$ python -q
>>> import numpy as np
>>> from numpy import linalg as LA
>>> np.set_printoptions(precision=1, suppress=True, linewidth=140)
>>> M = np.load("run14.npy")
>>> M
array([[   1,   -2,    4,   -8],
       [   1,   -1,    1,   -1],
       [   1,    0,    0,    0],
       [   1,    1,    1,    1],
       [   1,    2,    4,    8],
       [   1,    3,    9,   27],
       [   1,    4,   16,   64],
       [   1,    5,   25,  125],
       [   1,    6,   36,  216],
       [   1,    7,   49,  343],
       [   1,    8,   64,  512],
       [   1,    9,   81,  729],
       [   1,   10,  100, 1000],
       [   1,   11,  121, 1331],
       [   1,   12,  144, 1728],
       [   1,   13,  169, 2197]])
>>> # column 3 is much longer than the rest
>>> T = np.stack([M, 2 * M, M[::-1]])
>>> LA.norm(T, axis=(1, 2))
array([3413.6, 6827.3, 3413.6])
>>> K = np.loadtxt("w.csv", delimiter=",")
>>> K
array([[-8.,  0., -5.,  5., -5.,  8., -7.,  6.,  6.,  7.,  4.,  9., -8., -7.],
       [ 0., -4., -9., -6., -7., -2.,  5., -8.,  1.,  1.,  8.,  5.,  5.,  7.],
       [ 0.,  0.,  2., -7., -8.,  4., -1., -8., -8.,  1., -3., -9., -2.,  1.],
       [ 0.,  0.,  0.,  5.,  8., -4., -9., -1., -5.,  1.,  3.,  7., -4., -6.],
       [ 0.,  0.,  0.,  0.,  1.,  5.,  5.,  8., -1., -8.,  4.,  2., -2., -4.],
       [ 0.,  0.,  0.,  0.,  0., -8.,  4.,  9., -4., -5., -7., -3., -6., -6.],
       [ 0.,  0.,  0.,  0.,  0.,  0.,  1., -4.,  1.,  3., -9.,  5., -4.,  8.],
       [ 0.,  0.,  0.,  0.,  0.,  0.,  0., -6.,  1.,  5.,  0.,  2., -7., -2.],
       [ 0.,  0.,  0.,  0.,  0.,  0.,  0.,  0., -1.,  3., -5., -9., -3.,  4.],
       [ 0.,  0.,  0.,  0.,  0.,  0.,  0.,  0.,  0., -9., -5.,  1.,  8., -1.],
       [ 0.,  0.,  0.,  0.,  0.,  0.,  0.,  0.,  0.,  0.,  8.,  7.,  4., -7.],
       [ 0.,  0.,  0.,  0.,  0.,  0.,  0.,  0.,  0.,  0.,  0., -8.,  6., -3.],
       [ 0.,  0.,  0.,  0.,  0.,  0.,  0.,  0.,  0.,  0.,  0.,  0.,  2.,  0.],
       [ 0.,  0.,  0.,  0.,  0.,  0.,  0.,  0.,  0.,  0.,  0.,  0.,  0., -6.]])
>>> LA.matrix_rank(K - K[0, 0] * np.eye(14))
np.int64(13)
